$ python -q
>>> import numpy as np
>>> np.set_printoptions(precision=1, suppress=True, linewidth=120, sign=" ")
>>> def tidy(a):
...     return np.round(a, 1) + 0
... 
>>> W0 = np.array([[14, 6, -26, -30, 3, -2, 10],
...     [6, 18, -9, -18, -21, 15, 15],
...     [-26, -9, 59, 65, 0, 18, -10],
...     [-30, -18, 65, 76, 12, 9, -15],
...     [3, -21, 0, 12, 58, -24, 14],
...     [-2, 15, 18, 9, -24, 37, 5],
...     [10, 15, -10, -15, 14, 5, 45]])
>>> np.allclose(W0, W0.T)
True
>>> (W0 + W0.T) / 2
array([[ 14.,   6., -26., -30.,   3.,  -2.,  10.],
       [  6.,  18.,  -9., -18., -21.,  15.,  15.],
       [-26.,  -9.,  59.,  65.,   0.,  18., -10.],
       [-30., -18.,  65.,  76.,  12.,   9., -15.],
       [  3., -21.,   0.,  12.,  58., -24.,  14.],
       [ -2.,  15.,  18.,   9., -24.,  37.,   5.],
       [ 10.,  15., -10., -15.,  14.,   5.,  45.]])
>>> np.allclose(W0 @ W0.T, W0.T @ W0)
True
>>> def softmax(z):
...     e = np.exp(z - z.max(axis=-1, keepdims=True))
...     return e / e.sum(axis=-1, keepdims=True)
... 
>>> tidy(softmax(W0[0]))
array([ 1.,  0.,  0.,  0.,  0.,  0.,  0.])
>>> tidy(softmax(W0[0] + 5))
array([ 1.,  0.,  0.,  0.,  0.,  0.,  0.])
>>> tidy(softmax(W0).sum(axis=1))
array([ 1.,  1.,  1.,  1.,  1.,  1.,  1.])
>>> att = W0 @ W0.T / np.sqrt(7)
>>> softmax(att)[0] @ W0
array([ 14.,   6., -26., -30.,   3.,  -2.,  10.])
>>> softmax(att).round(6).argmax(axis=1)
array([ 0,  1,  3,  3,  4,  5,  6])
>>> tidy(softmax(att))
array([[ 1.,  0.,  0.,  0.,  0.,  0.,  0.],
       [ 0.,  1.,  0.,  0.,  0.,  0.,  0.],
       [ 0.,  0.,  0.,  1.,  0.,  0.,  0.],
       [ 0.,  0.,  0.,  1.,  0.,  0.,  0.],
       [ 0.,  0.,  0.,  0.,  1.,  0.,  0.],
       [ 0.,  0.,  0.,  0.,  0.,  1.,  0.],
       [ 0.,  0.,  0.,  0.,  0.,  0.,  1.]])
>>> w, vecs = np.linalg.eigh(W0)
>>> vec = np.array([1, 2, 9, 1, 8, 5, 7])
>>> tidy(vec @ W0 @ vec / (vec @ vec)), tidy(w[0]), tidy(w[-1])
(np.float64(56.4), np.float64(0.0), np.float64(154.9))
>>> tidy(vecs * np.abs(w) @ vecs.T)
array([[ 14.,   6., -26., -30.,   3.,  -2.,  10.],
       [  6.,  18.,  -9., -18., -21.,  15.,  15.],
       [-26.,  -9.,  59.,  65.,   0.,  18., -10.],
       [-30., -18.,  65.,  76.,  12.,   9., -15.],
       [  3., -21.,   0.,  12.,  58., -24.,  14.],
       [ -2.,  15.,  18.,   9., -24.,  37.,   5.],
       [ 10.,  15., -10., -15.,  14.,   5.,  45.]])
>>> vec @ W0 @ vec
np.int64(12699)
>>> (np.sign(vecs[:, -1].round(6)) == np.sign(vecs[0, -1].round(6))).astype(int)
array([ 1,  1,  0,  0,  0,  0,  1])
>>> E = np.load("arr.npy")
>>> tidy(E)
array([[ 0. , -0.7, -1. , -1. ,  0.1,  0.9,  1. ],
       [-0.9, -0.1,  1. ,  0.5,  0.9,  0.3, -1. ],
       [-0.5, -0.4,  1. ,  0.7,  0.9, -1. , -1. ],
       [-0.1, -1. , -1. , -1. , -0.3,  1. ,  0.6],
       [-0.8,  1. , -0.6,  1. ,  1. , -0.7,  0.9],
       [ 1. ,  1. , -0.4,  1. , -0.2, -1. ,  0.9],
       [ 0.8, -1. , -0.8, -1. ,  0.8, -1. , -1. ],
       [-0.1, -0.9, -0.3, -0.9,  0.7, -0.3, -0.9],
       [ 0.9, -1. , -0.4, -0.9, -0.9, -0.9, -0.4],
       [ 0.8, -1. ,  1. , -1. , -0.7, -1. , -1. ],
       [-1. ,  1. ,  0.1,  1. ,  0.8,  1. ,  1. ],
       [-0.9,  0.9, -1. ,  0.2,  1. ,  0.9,  1. ],
       [ 0.9, -1. , -0.1, -0.9, -1. , -0.8, -0.5],
       [ 0. ,  1. , -0.9,  1. , -0.4,  0.6,  1. ],
       [-0.3, -0.9,  1. , -0.4,  1. , -1. , -1. ],
       [ 0. ,  0.7,  0.9,  0.9,  0.4, -0.9, -0.8],
       [ 0.8, -0.9, -1. , -1. ,  0.8, -0.9,  1. ],
       [ 0.8,  0.9, -0.9,  0.9, -0.4, -1. ,  1. ],
       [ 0.4,  0.2, -0.1,  0.1, -0.9,  0.8,  0.8],
       [ 0.5,  0.5, -1. ,  0.1,  0.2, -0.7,  1. ],
       [-0.7, -1. , -0.4, -1. , -0.1,  1. , -0.8],
       [ 0.2,  0.9,  0.4,  0.9, -0.8,  0.3,  0.9],
       [ 0.7,  1. ,  0.5,  1. ,  0.7, -1. ,  0.4],
       [ 1. , -1. ,  0.9, -1. , -1. , -0.4, -0.9],
       [-0.6,  1. , -0.9,  0.9, -0.5,  1. ,  1. ],
       [-0.8,  1. , -1. ,  0.2,  0.5,  1. ,  1. ],
       [ 1. , -1. , -1. , -1. , -1. , -0.5,  1. ],
       [-0.8,  0.5, -0.5, -0.1,  0.9,  0.6,  0. ]])
>>> P = E @ np.linalg.solve(E.T @ E, E.T)
>>> tidy(np.linalg.eigvalsh(P))
array([ 0.,  0.,  0.,  0.,  0.,  0.,  0.,  0.,  0.,  0.,  0.,  0.,  0.,  0.,  0.,  0.,  0.,  0.,  0.,  0.,  0.,  1.,
        1.,  1.,  1.,  1.,  1.,  1.])
>>> tidy(np.diag(P))
array([ 0.2,  0.2,  0.4,  0.2,  0.5,  0.2,  0.5,  0.1,  0.2,  0.3,  0.2,  0.2,  0.1,  0.2,  0.3,  0.2,  0.4,  0.3,
        0.2,  0.1,  0.2,  0.2,  0.4,  0.2,  0.2,  0.2,  0.3,  0.2])
>>> tidy(P @ E[:, 4])
array([ 0.1,  0.9,  0.9, -0.3,  1. , -0.2,  0.8,  0.7, -0.9, -0.7,  0.8,  1. , -1. , -0.4,  1. ,  0.4,  0.8, -0.4,
       -0.9,  0.2, -0.1, -0.8,  0.7, -1. , -0.5,  0.5, -1. ,  0.9])
>>> vec = np.array([2, -1, 2, -2, 2, 0, 1])
>>> rhs = E @ vec
>>> tidy(np.linalg.lstsq(E, rhs)[0])
array([ 2., -1.,  2., -2.,  2.,  0.,  1.])
>>> tidy(np.linalg.solve(E.T @ E, E.T @ rhs))
array([ 2., -1.,  2., -2.,  2.,  0.,  1.])
>>> rng = np.random.default_rng(29593)
>>> rhs = rhs + 0.1 * rng.normal(size=28)
>>> tidy(rhs)
array([ 1.6,  0.1,  1. ,  1.2, -2.9, -1.5,  3.5,  2.7,  1.6,  4.3, -2.2, -2.2,  2. , -4.7,  3.9, -0.7,  5. , -2.8,
       -1. , -0.3, -0.1, -2.5,  1.3,  3.9, -5.9, -2.8,  1.9, -1. ])
>>> beta, *_ = np.linalg.lstsq(E, rhs)
>>> [round(float(np.linalg.norm(np.linalg.solve(E.T @ E + lam * np.eye(7), E.T @ rhs))), 2) for lam in (0, 1, 10, 100)]
[4.16, 3.2, 1.74, 0.63]
>>> tidy(beta)
array([ 1.9, -0.9,  2. , -2.1,  1.9, -0.1,  1. ])
>>> D = np.linalg.norm(E[:, None] - E[None], axis=-1)
>>> D.shape
(28, 28)
>>> D[16].round(6).argsort(kind="stable")[:4]
array([ 16,  26,  19,   6])
>>> np.unravel_index(D.round(6).argmax(), D.shape)
(np.int64(9), np.int64(11))
>>> tidy(D[16])
array([ 2.2,  3.9,  3.6,  2.4,  3.3,  3. ,  2. ,  2.3,  2.3,  3.2,  4. ,  3.4,  2.5,  3.5,  3.1,  3.7,  0. ,  2.9,
        3. ,  1.9,  3.2,  3.7,  3.2,  3.3,  3.8,  3.3,  1.8,  3.1])
>>> np.flatnonzero(D[16] < D.mean() / 2)
array([ 16])
>>> feats = np.load("out10.npy")
>>> feats
array([[ 4.,  1.,  0.,  0.,  0.],
       [ 0.,  4.,  1.,  0.,  0.],
       [ 0.,  0.,  4.,  1.,  0.],
       [ 0.,  0.,  0.,  4.,  1.],
       [ 0.,  0.,  0.,  0.,  4.]])
>>> # triangular
>>> np.allclose(feats @ feats.T, feats.T @ feats)
False
>>> feats @ feats
array([[ 16.,   8.,   1.,   0.,   0.],
       [  0.,  16.,   8.,   1.,   0.],
       [  0.,   0.,  16.,   8.,   1.],
       [  0.,   0.,   0.,  16.,   8.],
       [  0.,   0.,   0.,   0.,  16.]])
>>> feats.inv()
Traceback (most recent call last):
  File "<python-input-48>", line 1, in <module>
    feats.inv()
    ^^^^^^^^^
AttributeError: 'numpy.ndarray' object has no attribute 'inv'
>>> (feats + feats.T) / 2
array([[ 4. ,  0.5,  0. ,  0. ,  0. ],
       [ 0.5,  4. ,  0.5,  0. ,  0. ],
       [ 0. ,  0.5,  4. ,  0.5,  0. ],
       [ 0. ,  0. ,  0.5,  4. ,  0.5],
       [ 0. ,  0. ,  0. ,  0.5,  4. ]])
